% ipython --no-banner

In [1]: import numpy as np

In [2]: import numpy.linalg as la

In [3]: np.set_printoptions(precision=2, suppress=True, linewidth=140)

In [4]: cent = np.array([[5, -8, 1, -1, -9, 0, 0],
   ...:     [-2, 8, 6, -1, -2, 0, -3],
   ...:     [4, 9, -3, 3, 4, 6, -9]])

In [5]: rng = np.random.default_rng(7519)

In [6]: data = rng.normal(size=(30, 3)) @ cent + np.array([2, 2, 2, 3, 3, -1, 0])

In [7]: data
Out[7]: 
array([[  7.11, -20.85,   3.38,  -0.53, -12.97,  -5.91,   8.66],
       [ -0.33,  31.5 ,  -5.79,  10.15,  27.1 ,   9.28, -15.04],
       [  2.79, -22.38,   0.93,  -0.5 ,  -6.93,  -8.3 ,  13.68],
       [  6.31,   6.06,  -9.59,   8.16,  14.89,   5.68,  -6.16],
       [ -9.39,   2.51,   7.39,  -0.22,   6.66,  -8.71,  10.26],
       [  8.78,   0.4 ,  -0.77,   4.55,  -0.27,   3.06,  -5.36],
       [  1.58,  15.91,   6.37,   3.72,   4.13,   2.25,  -7.94],
       [ -0.35, -10.98,  -4.91,   2.94,   7.73,  -4.92,  10.06],
       [  9.25,   1.92,  -6.9 ,   6.95,   7.33,   5.34,  -6.54],
       [ -6.94,  -3.45,   8.62,  -1.29,   0.49,  -9.57,  11.46],
       [  0.68, -30.81,   4.09,  -3.22, -12.51, -13.06,  20.57],
       [ -2.73,   2.99,   5.21,   1.46,   3.69,  -4.19,   3.78],
       [ -9.03,  17.56,   6.73,   2.5 ,  13.64,  -3.4 ,   1.06],
       [ -0.07,   1.51,   9.58,   0.07,  -4.49,  -4.22,   2.04],
       [  2.3 , -13.74,   4.34,  -0.32,  -6.86,  -6.58,   8.96],
       [  0.23,  18.03,  -0.26,   6.15,  14.16,   3.81,  -7.75],
       [  3.29,  18.65,  -3.51,   7.75,  15.66,   6.57, -10.91],
       [  0.34,  -6.4 ,  13.75,  -2.58, -13.26,  -7.61,   6.22],
       [  2.02,  20.74,   6.21,   4.62,   6.02,   4.14, -11.2 ],
       [  0.29,   6.69,   6.21,   2.11,   1.46,  -1.48,  -1.28],
       [ -2.75,  48.65,  12.24,   6.49,  14.98,   9.08, -23.36],
       [  2.4 ,   0.97,   8.23,   0.76,  -5.26,  -2.64,   0.07],
       [ -5.24,  -3.19,   0.55,   1.72,   8.8 ,  -6.51,   9.91],
       [ 11.93,  26.27,  -1.15,   9.3 ,   8.61,  13.47, -23.59],
       [  1.17,  26.41,  -2.31,   8.33,  19.42,   7.61, -13.53],
       [  2.78,  -2.64,   0.2 ,   2.96,   2.48,  -1.63,   2.06],
       [ 16.23,  -7.27,   1.34,   3.54, -12.59,   4.3 ,  -7.89],
       [ 19.05,   0.37,   2.83,   4.64, -13.53,   8.07, -15.08],
       [ 12.7 ,  -5.59,  -3.33,   4.95,  -3.19,   3.97,  -5.43],
       [  4.99,  -5.78,   6.75,   0.5 ,  -8.65,  -3.01,   1.66]])

In [8]: U, sig, vt = la.svd(data)

In [9]: np.argmax(sig[:-1] / (sig[1:] + 1e-6)) + 1
Out[9]: np.int64(4)

In [10]: sig.round(2) + 0
Out[10]: array([122.8 ,  57.1 ,  42.68,  25.23,   0.  ,   0.  ,   0.  ])

In [11]: Y = U[:, :4] @ np.diag(sig[:4]) @ vt[:4]

In [12]: la.matrix_rank(Y)
Out[12]: np.int64(4)

In [13]: Y = data + rng.integers(-2, 3, (30, 4)) @ rng.integers(-2, 3, (4, 7))

In [14]: Y
Out[14]: 
array([[ 11.11, -21.85,  -3.62,   3.47, -11.97,  -7.91,   8.66],
       [  3.67,  36.5 ,  -3.79,   7.15,  25.1 ,  14.28,  -9.04],
       [ -1.21, -25.38,  -2.07,   2.5 ,  -5.93, -13.3 ,   8.68],
       [  8.31,   8.06, -19.59,  14.16,  14.89,   3.68,  -4.16],
       [ -8.39,   3.51,   2.39,   2.78,   6.66,  -9.71,  11.26],
       [ 12.78,  -0.6 ,   4.23,   1.55,   0.73,   8.06,  -2.36],
       [  7.58,  22.91,   1.37,   3.72,   1.13,   4.25,  -1.94],
       [  2.65, -10.98,  -1.91,  -2.06,   5.73,  -7.92,   6.06],
       [  7.25,  -2.08,  -7.9 ,   7.95,   8.33,   0.34, -12.54],
       [ -5.94,  -7.45,  10.62,  -0.29,   3.49,  -6.57,  12.46],
       [ -7.32, -33.81,  10.09,  -3.22, -10.51, -11.06,  19.57],
       [ -4.73,   2.99,   5.21,   4.46,   5.69,   0.81,   8.78],
       [ -7.03,  19.56,  -0.27,   5.5 ,  12.64,  -6.4 ,   1.06],
       [  3.93,   7.51,   3.58,   2.07,  -6.49,  -2.22,   8.04],
       [  1.3 , -16.74,  13.34,  -6.32,  -6.86,  -6.58,   4.96],
       [ -1.77,  16.03,   9.74,   0.15,  14.16,   5.81,  -9.75],
       [  8.29,  21.65,  -6.51,   6.75,  13.66,   5.57,  -9.91],
       [  7.34,  -0.4 ,   7.75,  -2.58, -16.26,  -7.61,  10.22],
       [ -1.98,  17.74,   6.21,   9.62,  10.02,   9.14,  -7.2 ],
       [  2.29,   2.69,  11.21,   1.11,   4.46,   3.52,   0.72],
       [ -1.75,  53.65,   5.24,   9.49,  12.98,   8.08, -20.36],
       [  8.4 ,   6.97,   8.23,  -1.24,  -7.26,   3.36,   8.07],
       [ -5.24,  -2.19,  -4.45,   3.72,   7.8 , -10.51,   7.91],
       [  8.93,  25.27,  -2.15,  10.3 ,   8.61,  10.47, -26.59],
       [  3.17,  30.41,  -4.31,  10.33,  19.42,  13.61,  -5.53],
       [  1.78,  -5.64,  -2.8 ,   8.96,   6.48,   2.37,   6.06],
       [  9.23, -15.27,   8.34,   3.54,  -8.59,   4.3 , -12.89],
       [ 26.05,   0.37,  -0.17,   4.64, -13.53,   8.07, -14.08],
       [ 11.7 ,  -8.59,  -0.33,   4.95,  -1.19,   5.97,  -5.43],
       [ -2.01, -11.78,   9.75,   3.5 ,  -4.65,  -2.01,  -0.34]])

In [15]: np.abs(Y - data).sum(axis=1)
Out[15]: 
array([19., 27., 24., 24., 12., 22., 29., 20., 20., 15., 22., 17., 18., 28., 23., 24., 16., 26., 25., 22., 22., 30., 15., 12., 24., 25.,
       31., 11., 11., 26.])

In [16]: np.round(la.svd(Y - data, compute_uv=False), 2) + 0
Out[16]: array([39.44, 28.2 , 22.88, 11.84,  0.  ,  0.  ,  0.  ])

In [17]: print(la.matrix_rank(Y - data, tol=1e-8))
4

In [18]: U, sig, vt = la.svd(data)

In [19]: vecs = vt[:(sig > 1e-8).sum()]

In [20]: x = data[6] + 2 * data[28] + rng.integers(2) * np.eye(7)[4]

In [21]: print(x)
[ 26.97   4.73  -0.29  13.63  -1.25  10.2  -18.8 ]

In [22]: print(np.round(vecs.T @ vecs, 2) + 0)
[[ 0.68 -0.17  0.06  0.37 -0.06  0.07 -0.2 ]
 [-0.17  0.73  0.22  0.01  0.17  0.09 -0.28]
 [ 0.06  0.22  0.72  0.1  -0.21 -0.29  0.09]
 [ 0.37  0.01  0.1   0.37  0.28 -0.08  0.  ]
 [-0.06  0.17 -0.21  0.28  0.76 -0.07  0.15]
 [ 0.07  0.09 -0.29 -0.08 -0.07  0.29 -0.31]
 [-0.2  -0.28  0.09  0.    0.15 -0.31  0.46]]

In [23]: round(float(la.norm(x - vecs.T @ vecs @ x)), 2)
Out[23]: 0.49

In [24]: dist = la.norm(data[:, None] - data[None], axis=-1)

In [25]: print(la.matrix_rank(dist ** 2))
5

In [26]: print(dist[13].round(6).argsort(kind="stable")[:4])
[13 21 19 11]

In [27]: print(np.flatnonzero(dist[13] < dist.mean() / 2))
[ 9 11 13 17 19 21 25 29]

In [28]: dist[:5, :5]
Out[28]: 
array([[ 0.  , 73.43,  9.71, 45.82, 35.07],
       [73.43,  0.  , 73.24, 30.83, 50.85],
       [ 9.71, 73.24,  0.  , 45.53, 31.72],
       [45.82, 30.83, 45.53,  0.  , 34.09],
       [35.07, 50.85, 31.72, 34.09,  0.  ]])

In [29]: mat = np.load("layer4.npy")

In [30]: print(mat)
[[ 1 -4  1 -4]
 [ 5  1  5  1]
 [ 1 -4  1 -4]
 [ 5  1  5  1]]

In [31]: # null space of dimension 2

In [32]: np.round(la.norm(mat, 1), 2), np.round(la.norm(mat, np.inf), 2)
Out[32]: (np.float64(12.0), np.float64(12.0))

In [33]: la.norm(mat, axis=1).argmax()
Out[33]: np.int64(1)

In [34]: np.round(la.norm(mat) ** 2 / la.norm(mat, 2) ** 2, 2)
Out[34]: np.float64(1.65)

In [35]: mat[0] @ mat[2]
Out[35]: np.int64(34)

In [36]: round(la.norm(mat[0] - mat[2]), 2)
Out[36]: np.float64(0.0)

In [37]: la.norm(mat, axis=1)
Out[37]: array([5.83, 7.21, 5.83, 7.21])

In [38]: U, sig, vt = la.svd(mat)

In [39]: print(sig.round(2) + 0)
[10.22  8.22  0.    0.  ]

In [40]: np.argmax(sig[:-1] / (sig[1:] + 1e-6)) + 1
Out[40]: np.int64(2)

In [41]: Y = U[:, :2] @ np.diag(sig[:2]) @ vt[:2]

In [42]: Y
Out[42]: 
array([[ 1., -4.,  1., -4.],
       [ 5.,  1.,  5.,  1.],
       [ 1., -4.,  1., -4.],
       [ 5.,  1.,  5.,  1.]])

In [43]: print(la.matrix_rank(mat, rtol=0.05))
2

In [44]: round(la.norm(mat - Y) / la.norm(mat), 2)
Out[44]: np.float64(0.0)

In [45]: la.matrix_rank(Y)
Out[45]: np.int64(2)

In [46]: rank = la.matrix_rank(mat)

In [47]: rank
Out[47]: np.int64(2)

In [48]: ns = la.svd(mat)[2][rank:].T

In [49]: [int(la.matrix_rank(np.delete(mat, i, axis=0))) for i in range(4)]
Out[49]: [2, 2, 2, 2]

In [50]: ns.shape
Out[50]: (4, 2)

In [51]: arr = np.array([[2, 2, 2, 2], [1, 1, 1, 1], [2, 2, 2, 2], [1, 1, 1, 1]])

In [52]: # columns 0 and 1 are equal

In [53]: proj = np.triu(np.array([[-1, -2, -2, 1], [0, -1, -2, -1], [-2, 0, 2, -1], [-2, 1, 2, 2]]), 1) + np.eye(4)

In [54]: Y = proj @ arr @ la.inv(proj)

In [55]: la.matrix_rank(Y)
Out[55]: np.int64(1)

In [56]: print(Y)
[[ -3.  -9. -27. -36.]
 [ -4. -12. -36. -48.]
 [  1.   3.   9.  12.]
 [  1.   3.   9.  12.]]

In [57]: np.round(la.det(Y), 2)
Out[57]: np.float64(0.0)

In [58]: np.round(np.poly(Y), 2) + 0
Out[58]: array([ 1., -6.,  0.,  0.,  0.])
